% python3 -q
>>> import numpy as np
>>> from numpy import linalg as LA
>>> np.set_printoptions(precision=3, suppress=True, linewidth=100, sign=" ")
>>> def rd(a):
...     return np.round(a, 3) + 0
... 
>>> E = np.loadtxt("case19.csv", delimiter=",")
>>> E
array([[  0.,   0.,   0.,   0.,   0.],
       [  1.,   7.,  -1.,   8.,   3.],
       [  7.,   1.,   4.,   4.,  -6.],
       [  0.,  -5.,  -4.,  10.,  -9.],
       [  0.,  -5.,  -4.,  10.,  -9.],
       [  7.,  -4.,   0.,  14., -15.],
       [ -5.,  -6.,   3.,   8.,   0.],
       [  5.,  -4.,  12.,   7.,  -6.],
       [  0.,   0.,   0.,   0.,   0.],
       [  1., -12.,   8.,   4.,  -9.],
       [ -2.,  -5.,   8.,   3.,   0.],
       [  5.,   1.,  -7.,   2.,  -9.],
       [ -2.,  -5.,   8.,   3.,   0.],
       [  0.,   0.,   0.,   0.,   0.],
       [  6.,  -6.,   5.,  -4.,  -9.],
       [  3.,  -4.,   1.,   5.,  -9.],
       [ -2.,  -5.,   8.,   3.,   0.],
       [ -6.,  -4.,  10.,  19.,   3.],
       [  0.,   0.,   0.,   0.,   0.],
       [ -7., -11.,  11.,  11.,   0.],
       [ 11.,  -5.,  -2.,  -2., -18.],
       [  0.,   0.,   0.,   0.,   0.],
       [ -5.,  -6.,   3.,   8.,   0.],
       [ 11.,  -5.,  -2.,  -2., -18.]])
>>> # rows 3 and 4 are equal
>>> x = np.array([2, 8, 3, -8, -5])
>>> rhs = E @ x
>>> rd(LA.pinv(E) @ E)
array([[ 1.,  0.,  0.,  0.,  0.],
       [ 0.,  1.,  0.,  0.,  0.],
       [ 0.,  0.,  1.,  0.,  0.],
       [ 0.,  0.,  0.,  1.,  0.],
       [ 0.,  0.,  0.,  0.,  1.]])
>>> rd(LA.solve(E.T @ E, E.T @ rhs))
array([ 2.,  8.,  3., -8., -5.])
>>> rng = np.random.default_rng(280547)
>>> rhs = rhs + 0.1 * rng.normal(size=24)
>>> rd(rhs)
array([  -0.099,  -24.02 ,   31.901,  -87.034,  -87.021,  -55.069, -112.973,  -12.132,    0.098,
        -57.049,  -43.885,   25.925,  -44.125,   -0.041,   56.016,  -17.899,  -44.096, -181.071,
         -0.103, -156.943,   82.002,   -0.026, -112.966,   81.841])
>>> beta, *_ = LA.lstsq(E, rhs)
>>> [round(float(LA.norm(LA.solve(E.T @ E + lam * np.eye(5), E.T @ rhs))), 2) for lam in (0, 1, 10, 100)]
[12.9, 11.24, 10.52, 9.29]
>>> rd(beta)
array([ 1.973,  8.012,  3.003, -8.007, -5.016])
>>> feats = np.loadtxt("m.csv", delimiter=",")
>>> feats
array([[ 0.3,  0.9,  0.9,  2. ],
       [ 1.4,  1.7,  0.7,  0.9],
       [-0.7,  0.8, -0.6,  1.3],
       [-0.6, -0.3,  0.2,  1. ],
       [ 0.6, -0.4,  0.5, -0.5],
       [ 0.9, -0.2,  0.9,  2. ],
       [ 2.7,  3.6,  0.6, -2.1],
       [ 1. , -0.5,  1.9,  0.5],
       [-0.2,  1.1,  1.1, -0.8],
       [-0.3,  0.4,  1.1,  0.6],
       [ 0.4,  1.1,  0.3,  0.7],
       [-0.9,  1.3,  0. , -0.3],
       [ 0.5, -0.6,  1.1, -1. ],
       [ 0. ,  1. , -1.1,  0.4],
       [-0.3,  0. , -0.4,  0.8],
       [-0.8,  0.5,  0.5,  0. ],
       [-0.4, -0.6,  0.4,  0.2],
       [-0.7, -1.3, -0.7, -1.4],
       [-1.2,  1.9,  0.6,  0. ],
       [-1.8, -0.4, -0.5,  0.5],
       [ 0. , -0.2,  0. ,  0.6],
       [ 0.2,  1.1, -1.6, -0.1],
       [-0.2, -2.7, -1.3, -0.9],
       [ 0.8,  1.8,  0. ,  2.1],
       [-0.2, -0.6, -0.2, -1.5],
       [ 0.5, -0.6, -0.2,  0.2],
       [-2.2, -0.8, -0.8,  1. ],
       [-0.8, -0.9, -1.6, -0.5],
       [-1.2,  2. ,  1.3, -0.4]])
>>> cov = np.cov(feats, rowvar=False)
>>> rd(feats.std(axis=0))
array([ 0.971,  1.241,  0.875,  1.023])
>>> np.argsort(-feats.std(axis=0).round(6), kind="stable")
array([ 1,  3,  0,  2])
>>> rd(np.corrcoef(feats[:, 0], feats[:, 3])[0, 1])
np.float64(-0.07)
>>> rd(cov)
array([[ 0.977,  0.428,  0.294, -0.072],
       [ 0.428,  1.594,  0.374,  0.08 ],
       [ 0.294,  0.374,  0.794,  0.09 ],
       [-0.072,  0.08 ,  0.09 ,  1.084]])
>>> cov.shape
(4, 4)
